In [1]: import numpy as np

In [2]: np.set_printoptions(precision=2, suppress=True, linewidth=160)

In [3]: W0 = np.loadtxt("dump.csv", delimiter=",")

In [4]: print(W0)
[[ -8.11  -6.48   1.36   8.63   7.94   6.8    5.36]
 [  1.64   4.2    3.83 -12.14  11.37  -9.82  -2.81]
 [  0.72  11.66   3.86   2.87  -2.37   4.02  -2.93]
 [ -3.28  -5.82   1.45   8.22  -1.34  -3.05   4.23]
 [ -2.55  -1.85  -3.94  -1.38  -0.32   2.86  -4.29]
 [ -0.97   2.13 -14.64  -2.63   1.83   7.51 -14.69]
 [ -0.83  -2.57   7.02 -11.73  -6.58 -13.98 -12.31]
 [ -5.74  -3.77   2.15   5.32  12.    -4.84  -4.5 ]
 [  8.36  13.75  -7.87 -12.38  -4.36   6.07 -11.63]
 [ -2.79  -4.02   4.08   3.07  -6.79   4.3   13.8 ]
 [ -0.12   8.65   6.72   8.48  -4.5    7.33   2.17]
 [  9.17   6.93  -2.73   3.35  -6.93  -0.55  -4.22]
 [-13.62  13.73 -10.77 -17.54   8.23 -14.29   4.34]
 [  1.38  -4.14   8.87   5.56   3.21   7.79  -0.1 ]
 [-13.9   -9.11  -3.39   6.55   0.74   2.23  -3.51]
 [  1.21 -11.52  -7.81  10.87  -4.22  -0.71   8.07]
 [-12.46  -1.44 -13.57  -2.36 -19.16  -4.09 -17.59]
 [ 17.21  18.51  -5.75   0.44  -3.67  16.52  -5.57]
 [-11.11  -0.83  -5.98  -6.98  -2.56  -0.47  -3.54]
 [  2.98 -18.98  -0.64  12.37  -6.96   2.28  -1.7 ]
 [ -9.09   0.48   4.48  -5.52  13.96 -10.01  -0.74]
 [ -5.26   2.48  -3.47   3.13   4.44 -11.55   1.39]
 [  1.08  -3.59   3.16  -6.56 -14.2    4.38   3.47]
 [ -5.21  19.31   6.77  -0.6   -8.35  -3.49 -12.99]
 [ 14.44  14.09  -0.79   0.3  -20.6    5.57  -6.1 ]
 [-18.86  -4.7   -1.03   8.62  14.14  -2.7   -5.06]
 [ 13.2    3.47  -4.54  -5.76   4.     2.34  12.31]
 [  8.41  -3.25   9.16   2.41   3.92   0.22  -0.77]
 [  0.09   0.35  -3.46   4.3  -12.29  -8.57  -3.8 ]
 [ -5.22  -3.75  -3.66  -5.56   3.07  -2.74  -3.17]
 [ -0.2   -1.72  -7.84 -13.81  11.27  -6.98  10.85]
 [  5.86   4.15   2.98   7.66  18.12  -0.5    8.53]
 [ -0.92  -5.44 -10.81  10.54   3.3   10.29  -8.54]
 [ -4.9    0.99   6.    -1.29  -6.17  -3.4   -2.25]
 [  2.72  13.34   5.23  -4.82 -16.97   7.72  -6.02]
 [ -4.9   -1.76  -2.39   9.53  -2.47 -16.58   6.83]
 [  6.99  10.43  -6.31   5.94  -2.03   6.04  -1.61]
 [ -1.42   0.04 -10.46  -1.97   8.     2.61  -5.  ]]

In [5]: rng = np.random.default_rng(724394)

In [6]: other = W0 + rng.integers(-2, 3, (38, 1)) @ rng.integers(-2, 3, (1, 7))

In [7]: print(other)
[[ -8.11  -6.48   5.36   6.63   5.94  10.8    5.36]
 [  1.64   4.2    7.83 -14.14   9.37  -5.82  -2.81]
 [  0.72  11.66   5.86   1.87  -3.37   6.02  -2.93]
 [ -3.28  -5.82  -0.55   9.22  -0.34  -5.05   4.23]
 [ -2.55  -1.85  -7.94   0.62   1.68  -1.14  -4.29]
 [ -0.97   2.13 -16.64  -1.63   2.83   5.51 -14.69]
 [ -0.83  -2.57   7.02 -11.73  -6.58 -13.98 -12.31]
 [ -5.74  -3.77  -1.85   7.32  14.    -8.84  -4.5 ]
 [  8.36  13.75 -11.87 -10.38  -2.36   2.07 -11.63]
 [ -2.79  -4.02   6.08   2.07  -7.79   6.3   13.8 ]
 [ -0.12   8.65   4.72   9.48  -3.5    5.33   2.17]
 [  9.17   6.93  -6.73   5.35  -4.93  -4.55  -4.22]
 [-13.62  13.73  -8.77 -18.54   7.23 -12.29   4.34]
 [  1.38  -4.14   6.87   6.56   4.21   5.79  -0.1 ]
 [-13.9   -9.11  -1.39   5.55  -0.26   4.23  -3.51]
 [  1.21 -11.52  -5.81   9.87  -5.22   1.29   8.07]
 [-12.46  -1.44  -9.57  -4.36 -21.16  -0.09 -17.59]
 [ 17.21  18.51  -7.75   1.44  -2.67  14.52  -5.57]
 [-11.11  -0.83  -7.98  -5.98  -1.56  -2.47  -3.54]
 [  2.98 -18.98  -0.64  12.37  -6.96   2.28  -1.7 ]
 [ -9.09   0.48   2.48  -4.52  14.96 -12.01  -0.74]
 [ -5.26   2.48   0.53   1.13   2.44  -7.55   1.39]
 [  1.08  -3.59   1.16  -5.56 -13.2    2.38   3.47]
 [ -5.21  19.31  10.77  -2.6  -10.35   0.51 -12.99]
 [ 14.44  14.09  -4.79   2.3  -18.6    1.57  -6.1 ]
 [-18.86  -4.7   -1.03   8.62  14.14  -2.7   -5.06]
 [ 13.2    3.47  -8.54  -3.76   6.    -1.66  12.31]
 [  8.41  -3.25  13.16   0.41   1.92   4.22  -0.77]
 [  0.09   0.35  -3.46   4.3  -12.29  -8.57  -3.8 ]
 [ -5.22  -3.75  -1.66  -6.56   2.07  -0.74  -3.17]
 [ -0.2   -1.72  -9.84 -12.81  12.27  -8.98  10.85]
 [  5.86   4.15   0.98   8.66  19.12  -2.5    8.53]
 [ -0.92  -5.44 -14.81  12.54   5.3    6.29  -8.54]
 [ -4.9    0.99   2.     0.71  -4.17  -7.4   -2.25]
 [  2.72  13.34   1.23  -2.82 -14.97   3.72  -6.02]
 [ -4.9   -1.76  -2.39   9.53  -2.47 -16.58   6.83]
 [  6.99  10.43 -10.31   7.94  -0.03   2.04  -1.61]
 [ -1.42   0.04  -6.46  -3.97   6.     6.61  -5.  ]]

In [8]: print(np.abs(other - W0).sum(axis=1))
[12. 12.  6.  6. 12.  6.  0. 12. 12.  6.  6. 12.  6.  6.  6.  6. 12.  6.  6.  0.  6. 12.  6. 12. 12.  0. 12. 12.  0.  6.  6.  6. 12. 12. 12.  0. 12. 12.]

In [9]: print(np.round(np.linalg.svd(other - W0, compute_uv=False), 2) + 0)
[28.98  0.    0.    0.    0.    0.    0.  ]
